>>> import numpy as np
>>> import numpy.linalg as la
>>> np.set_printoptions(precision=4, suppress=True, linewidth=120, floatmode="fixed")
>>> def tidy(a):
...     return np.round(a, 4) + 0
... 
>>> data = np.load("test0.npy")
>>> data
array([[-0.4219, -0.4462,  0.5980],
       [ 0.9674, -0.8875, -0.0997],
       [-0.7818,  0.6805, -0.0400],
       [-0.0997, -0.2729,  0.2913],
       [ 0.7616, -0.7487,  0.1877],
       [-0.9138,  0.8076,  0.0300],
       [ 0.8617, -0.6527, -0.1586],
       [ 0.9919, -0.6351, -0.8005],
       [ 0.4219, -0.2913, -0.0300],
       [-0.8854,  0.4621,  0.4301],
       [-0.5005,  0.1489,  0.2165],
       [ 0.7163, -0.5370, -0.0599],
       [ 0.5370, -0.3799, -0.0400],
       [ 0.9138, -0.8483,  0.0798],
       [-0.8957,  0.7064,  0.1684],
       [-0.6911,  0.7616, -0.3004],
       [ 0.9995, -0.9843, -0.5154],
       [ 0.0997,  0.0200, -0.0798]])
>>> dist = la.norm(data[:, None] - data[None], axis=-1)
>>> (dist + 1e9 * np.eye(18)).round(6).argmin(axis=1)
array([ 3, 13,  5,  0, 13, 14, 11, 16, 12, 14,  9,  6,  8,  1,  5,  2,  1,  8])
>>> np.unravel_index(dist.round(6).argmax(), dist.shape)
(np.int64(5), np.int64(16))
>>> Xc = data - data.mean(axis=1)
Traceback (most recent call last):
  File "<python-input-9>", line 1, in <module>
    Xc = data - data.mean(axis=1)
         ~~~~~^~~~~~~~~~~~~~~~~~~
ValueError: operands could not be broadcast together with shapes (18,3) (18,) 
>>> Xc = data - data.mean(axis=0)
>>> Uu, sigma, Vh = la.svd(Xc, full_matrices=False)
>>> np.abs(Vh[0]).argmax()
np.int64(0)
>>> la.matrix_rank(Xc)
np.int64(3)
>>> tidy(sigma)
array([4.0110, 1.3563, 0.4369])
>>> tidy(Vh[0] * np.sign(Vh[0, np.abs(Vh[0]).argmax()]))
array([ 0.7739, -0.6156, -0.1487])
>>> tidy(Xc.mean(axis=0))
array([0.0000, 0.0000, 0.0000])
>>> (np.sign(Uu[:, 0]) == np.sign(Uu[0, 0])).astype(int)
array([1, 0, 1, 1, 0, 1, 0, 0, 0, 1, 1, 0, 0, 0, 1, 1, 0, 1])
>>> tidy(sigma ** 2 / (sigma ** 2).sum())
array([0.8879, 0.1015, 0.0105])
>>> tidy(np.abs(Vh[-1]))
array([0.6030, 0.6445, 0.4702])
>>> cov = np.cov(data, rowvar=False)
>>> np.argsort(-data.std(axis=0).round(6), kind="stable")
array([0, 1, 2])
>>> np.median(data, axis=0)
array([ 0.2608, -0.3356, -0.0350])
>>> np.argwhere(np.triu(np.abs(np.corrcoef(data.T)) > 0.8, 1))
array([[0, 1]])
>>> out = np.c_[data[:, :2] @ np.array([[-1, 2], [1, 4]]), np.array([3, 3, 3, 0, 2, 0, 3, 3, 2, 4, 2, 2, 1, 4, 3, 4, 4, 5])]
>>> tidy(out)
array([[-0.0243, -2.6286,  3.0000],
       [-1.8549, -1.6152,  3.0000],
       [ 1.4623,  1.1584,  3.0000],
       [-0.1732, -1.2910,  0.0000],
       [-1.5103, -1.4716,  2.0000],
       [ 1.7214,  1.4028,  0.0000],
       [-1.5144, -0.8874,  3.0000],
       [-1.6270, -0.5566,  3.0000],
       [-0.7132, -0.3214,  2.0000],
       [ 1.3475,  0.0776,  4.0000],
       [ 0.6494, -0.4054,  2.0000],
       [-1.2533, -0.7154,  2.0000],
       [-0.9169, -0.4456,  1.0000],
       [-1.7621, -1.5656,  4.0000],
       [ 1.6021,  1.0342,  3.0000],
       [ 1.4527,  1.6642,  4.0000],
       [-1.9838, -1.9382,  4.0000],
       [-0.0797,  0.2794,  5.0000]])
>>> tidy(la.norm(la.qr(data)[0].T @ out, axis=0) ** 2 / ((out ** 2).sum(axis=0) + 1e-12))
array([1.0000, 1.0000, 0.2110])
>>> tidy(la.norm(out - data @ la.lstsq(data, out)[0], axis=0))
array([ 0.0000,  0.0000, 11.2355])
